% python3 -q
>>> import numpy as np
>>> np.set_printoptions(precision=2, suppress=True, linewidth=160, floatmode="fixed")
>>> mat = np.load("mat.npy")
>>> mat
array([[34, 29, 13],
       [29, 25, 11],
       [13, 11,  5]])
>>> left, s, vt = np.linalg.svd(mat)
>>> V = vt[:(s > 1e-8).sum()]
>>> rng = np.random.default_rng(3679)
>>> x = mat[1] + 5 * mat[2] + rng.integers(2) * np.eye(3)[1]
>>> x
array([94.00, 81.00, 36.00])
>>> print(V.T @ V)
[[ 0.71  0.14  0.43]
 [ 0.14  0.93 -0.21]
 [ 0.43 -0.21  0.36]]
>>> np.allclose(V.T @ V @ x, x)
False
>>> round(np.linalg.norm(x - V.T @ V @ x), 2)
np.float64(0.27)
>>> E = np.eye(7, dtype=int)[rng.permutation(7)] * np.array([1, 3, 1, 3, 0, 3, 0])
>>> print(E)
[[1 0 0 0 0 0 0]
 [0 0 0 3 0 0 0]
 [0 3 0 0 0 0 0]
 [0 0 0 0 0 3 0]
 [0 0 1 0 0 0 0]
 [0 0 0 0 0 0 0]
 [0 0 0 0 0 0 0]]
>>> E[:, 0] @ E[:, 4]
np.int64(0)
>>> print([round(float(x), 2) for x in np.linalg.svd(E, compute_uv=False)[:3]])
[3.0, 3.0, 3.0]
>>> np.linalg.matrix_rank(E, rtol=0.1)
np.int64(5)
>>> np.argsort(-np.linalg.norm(E, axis=0).round(6), kind="stable")[:3]
array([1, 3, 5])
>>> np.linalg.cond(E) > 100
np.True_
>>> np.unique(E.round(6), axis=0).shape
(6, 7)
>>> np.allclose(E[:-1].T @ np.linalg.lstsq(E[:-1].T, E[-1])[0], E[-1])
True
>>> np.round(np.trace(np.linalg.pinv(E) @ E), 2)
np.float64(5.0)
>>> E @ np.linalg.pinv(E) @ E
array([[1.00, 0.00, 0.00, 0.00, 0.00, 0.00, 0.00],
       [0.00, 0.00, 0.00, 3.00, 0.00, 0.00, 0.00],
       [0.00, 3.00, 0.00, 0.00, 0.00, 0.00, 0.00],
       [0.00, 0.00, 0.00, 0.00, 0.00, 3.00, 0.00],
       [0.00, 0.00, 1.00, 0.00, 0.00, 0.00, 0.00],
       [0.00, 0.00, 0.00, 0.00, 0.00, 0.00, 0.00],
       [0.00, 0.00, 0.00, 0.00, 0.00, 0.00, 0.00]])
>>> left, s, vt = np.linalg.svd(E)
>>> s
array([ 3.00,  3.00,  3.00,  1.00,  1.00,  0.00, -0.00])
>>> A2 = left[:, :5] @ np.diag(s[:5]) @ vt[:5]
>>> round(float(np.linalg.norm(E - A2) / np.linalg.norm(E)), 2)
0.0
>>> np.abs(E - A2).max()
np.float64(0.0)
>>> print(A2)
[[1.00 0.00 0.00 0.00 0.00 0.00 0.00]
 [0.00 0.00 0.00 3.00 0.00 0.00 0.00]
 [0.00 3.00 0.00 0.00 0.00 0.00 0.00]
 [0.00 0.00 0.00 0.00 0.00 3.00 0.00]
 [0.00 0.00 1.00 0.00 0.00 0.00 0.00]
 [0.00 0.00 0.00 0.00 0.00 0.00 0.00]
 [0.00 0.00 0.00 0.00 0.00 0.00 0.00]]
>>> m1 = np.load("a.npy")
>>> m1
array([[-13.15, -32.21, -13.10, -18.03],
       [  1.04,   7.15,   1.09,  15.02],
       [ -1.92,   3.05,  -2.00,  20.99],
       [ -3.19,  -7.05,  -3.04,  -2.98],
       [ -5.88, -21.16,  -5.91, -26.86],
       [-10.18, -28.86,  -9.96, -27.03],
       [  4.99,  13.06,   4.92,   8.91],
       [  0.96,   2.11,   1.01,   0.03],
       [  8.05,  16.22,   8.07,   0.07]])
>>> left, s, vt = np.linalg.svd(m1)
>>> np.argmax(s[:-1] / (s[1:] + 1e-6)) + 1
np.int64(2)
>>> A2 = left[:, :2] @ np.diag(s[:2]) @ vt[:2]
>>> np.round(np.abs(m1 - A2).max(), 2)
np.float64(0.18)
>>> round(np.linalg.norm(m1 - A2) / np.linalg.norm(m1), 2)
np.float64(0.0)
>>> np.linalg.matrix_rank(A2)
np.int64(2)
>>> print([round(float(x), 2) for x in np.linalg.svd(m1, compute_uv=False)[:3]])
[74.84, 24.98, 0.36]
>>> round(np.linalg.norm(m1, 2) / np.linalg.norm(m1), 2)
np.float64(0.95)
>>> np.linalg.matrix_rank(m1, rtol=0.1)
np.int64(2)
>>> np.abs(np.linalg.svd(m1)[2][-1])
array([0.41, 0.23, 0.88, 0.08])
>>> A2 = m1 + rng.integers(-2, 3, (9, 2)) @ rng.integers(-2, 3, (2, 4))
>>> A2
array([[ -9.15, -30.21, -13.10, -22.03],
       [  3.04,   5.15,   4.09,  13.02],
       [ -3.92,   5.05,  -5.00,  22.99],
       [ -5.19, -11.05,  -0.04,  -0.98],
       [ -3.88, -21.16,  -4.91, -28.86],
       [ -8.18, -26.86, -10.96, -29.03],
       [  6.99,  19.06,  -0.08,   6.91],
       [  2.96,   2.11,   2.01,  -1.97],
       [ 12.05,  22.22,   4.07,  -3.93]])
>>> print(np.round(np.linalg.svd(A2 - m1, compute_uv=False), 2) + 0)
[14.78  8.75  0.00  0.00]
>>> np.abs(A2 - m1).sum(axis=1)
array([10.00,  9.00,  9.00, 11.00,  5.00,  7.00, 15.00,  5.00, 18.00])
>>> A2 = np.array([[-2, 2, 1], [0, 2, 3], [0, -2, 0], [2, 3, 2]])
>>> np.vstack([m1, A2.T]).shape
(12, 4)
>>> print(np.einsum("ij->j", m1))
[-19.28 -47.69 -18.92 -29.88]
>>> np.round(np.linalg.norm(m1, 1), 2), round(np.linalg.norm(m1, np.inf), 2)
(np.float64(130.87), np.float64(76.49))
>>> np.round(np.linalg.norm(m1, 2), 2)
np.float64(74.84)
>>> round(np.linalg.norm(m1[1] - m1[4]), 2)
np.float64(51.5)
>>> round(np.linalg.norm(m1, "nuc"), 2)
np.float64(100.28)
>>> np.round(m1[1] @ m1[4], 2)
np.float64(-567.29)
>>> print(np.linalg.norm(m1, axis=0))
[20.41 53.54 20.26 50.32]
>>> np.linalg.norm(m1, axis=1).argmax()
np.int64(5)
>>> J = np.loadtxt("run3.csv", delimiter=",")
>>> J
array([[ 0.97,  0.00,  0.00,  0.26],
       [ 0.00,  1.00,  0.00,  0.00],
       [ 0.00,  0.00,  1.00,  0.00],
       [-0.26,  0.00,  0.00,  0.97]])
>>> np.linalg.pinv(J)
array([[ 0.97,  0.00,  0.00, -0.26],
       [ 0.00,  1.00,  0.00,  0.00],
       [ 0.00,  0.00,  1.00,  0.00],
       [ 0.26,  0.00,  0.00,  0.97]])
>>> np.linalg.norm(J, axis=0)
array([1.00, 1.00, 1.00, 1.00])
>>> round(float(np.linalg.eigvals(J).sum().real), 2)
3.93
>>> np.linalg.eigvals(J)
array([0.97+0.26j, 0.97-0.26j, 1.00+0.00j, 1.00+0.00j])
>>> print(round(np.linalg.det(2 * J), 2), round(np.linalg.det(J), 2))
16.0 1.0
>>> np.round(np.linalg.det(J[::-1]), 2)
np.float64(1.0)
>>> round(float(np.einsum("ii->", J)), 2)
3.93
>>> proj = np.triu(np.array([[0, 2, 2, 3], [0, 3, 0, 3], [1, 2, 3, 3], [0, 1, 3, 3]]), 1) + np.eye(4)
>>> A2 = proj @ J @ np.linalg.inv(proj)
>>> proj @ J - J @ proj
array([[-0.78,  0.07,  0.07,  0.00],
       [-0.78,  0.00,  0.00, -0.10],
       [-0.78,  0.00,  0.00, -0.10],
       [ 0.00,  0.52,  0.52,  0.78]])
>>> print(np.round(np.trace(A2), 2), round(np.trace(J), 2))
3.93 3.93
>>> round(np.linalg.det(A2), 2)
np.float64(1.0)
>>> print((J != 0).astype(int))
[[1 0 0 1]
 [0 1 0 0]
 [0 0 1 0]
 [1 0 0 1]]
>>> np.flatnonzero(np.linalg.matrix_power((J != 0) + (J.T != 0) + np.eye(4), 4)[0])
array([0, 3])
>>> lab = rng.permutation(4)
>>> print(lab)
[1 3 0 2]
>>> A2 = J[lab][:, lab]
>>> round(np.trace(A2), 2)
np.float64(3.93)
>>> W0 = np.arange(72).reshape(8, 9) + 4
>>> W0
array([[ 4,  5,  6,  7,  8,  9, 10, 11, 12],
       [13, 14, 15, 16, 17, 18, 19, 20, 21],
       [22, 23, 24, 25, 26, 27, 28, 29, 30],
       [31, 32, 33, 34, 35, 36, 37, 38, 39],
       [40, 41, 42, 43, 44, 45, 46, 47, 48],
       [49, 50, 51, 52, 53, 54, 55, 56, 57],
       [58, 59, 60, 61, 62, 63, 64, 65, 66],
       [67, 68, 69, 70, 71, 72, 73, 74, 75]])
>>> rk = np.linalg.matrix_rank(W0)
>>> rk
np.int64(2)
>>> null = np.linalg.svd(W0)[2][rk:].T
>>> [int(np.linalg.matrix_rank(W0[:, :j + 1])) for j in range(9)]
[1, 2, 2, 2, 2, 2, 2, 2, 2]
>>> print(np.allclose(W0 @ null, 0))
True
>>> np.linalg.matrix_rank(W0.T @ W0), np.linalg.matrix_rank(W0 @ W0.T)
(np.int64(2), np.int64(2))
>>> [int(np.linalg.matrix_rank(np.delete(W0, i, axis=0))) for i in range(8)]
[2, 2, 2, 2, 2, 2, 2, 2]
